>>> import numpy as np
>>> np.set_printoptions(precision=1, suppress=True, linewidth=120)
>>> rng = np.random.default_rng(286)
>>> mat = rng.normal(size=(26, 6)) + 5 * np.array([2, -2, -2, 0, 2, -5])
>>> print(mat.round(1) + 0)
[[ 11.   -9.7  -8.3   0.6   9.8 -22.8]
 [  9.8  -9.9  -9.8  -0.5  12.2 -24.9]
 [ 10.2 -10.6 -10.7  -0.8   9.7 -25.6]
 [ 10.8  -9.7 -10.7   1.2  10.7 -24.2]
 [  9.6  -9.4 -10.   -0.1   9.  -25. ]
 [ 10.7  -9.6 -10.6   1.6   9.6 -24.5]
 [  9.8 -10.5  -9.3  -0.6  11.2 -23.1]
 [ 10.8 -10.2  -9.4  -0.7  10.8 -24.9]
 [ 10.6 -10.4  -8.1   0.9  10.3 -23.2]
 [  9.  -10.8  -9.2  -0.2  10.8 -24.2]
 [ 10.9  -7.3 -10.4   0.4   9.3 -26.2]
 [  9.9  -8.7 -11.5   2.    9.9 -25.2]
 [ 10.1 -10.6 -11.4   0.   10.7 -22.7]
 [ 10.   -8.8 -11.4  -1.4  10.3 -25. ]
 [ 10.4  -8.9  -7.4  -1.3  10.5 -23.8]
 [  9.3 -10.8 -10.   -0.4   9.  -25.7]
 [ 10.  -10.7  -9.2  -0.1   9.1 -26.3]
 [ 10.5 -10.5  -9.9   0.5  10.6 -27.6]
 [  9.4  -9.5 -10.1   1.5  10.  -25.8]
 [  7.8 -10.  -11.9   0.3  11.4 -24.1]
 [  9.4 -10.7  -9.3  -0.3  11.7 -26.1]
 [ 10.8 -10.6  -9.3   0.    8.5 -24.8]
 [  9.6 -10.1  -9.1  -2.2   9.2 -25.9]
 [  9.3 -11.2  -9.6  -1.   10.9 -26. ]
 [  9.9  -9.5 -10.2   0.4   9.6 -25.4]
 [ 10.3 -11.6  -9.    0.    9.8 -26.6]]
>>> left, sigma, vt = np.linalg.svd(mat)
>>> print(sigma)
[163.3   6.1   5.6   4.7   3.9   3.3]
>>> print(np.argmax(sigma[:-1] / (sigma[1:] + 1e-6)) + 1)
1
>>> B = left[:, :1] @ np.diag(sigma[:1]) @ vt[:1]
>>> print(np.round(np.linalg.norm(mat - B, 2), 1), round(sigma[1], 1))
6.1 6.1
>>> print(np.linalg.matrix_rank(mat, rtol=0.05))
1
>>> print(round(np.abs(mat - B).max(), 1))
2.8
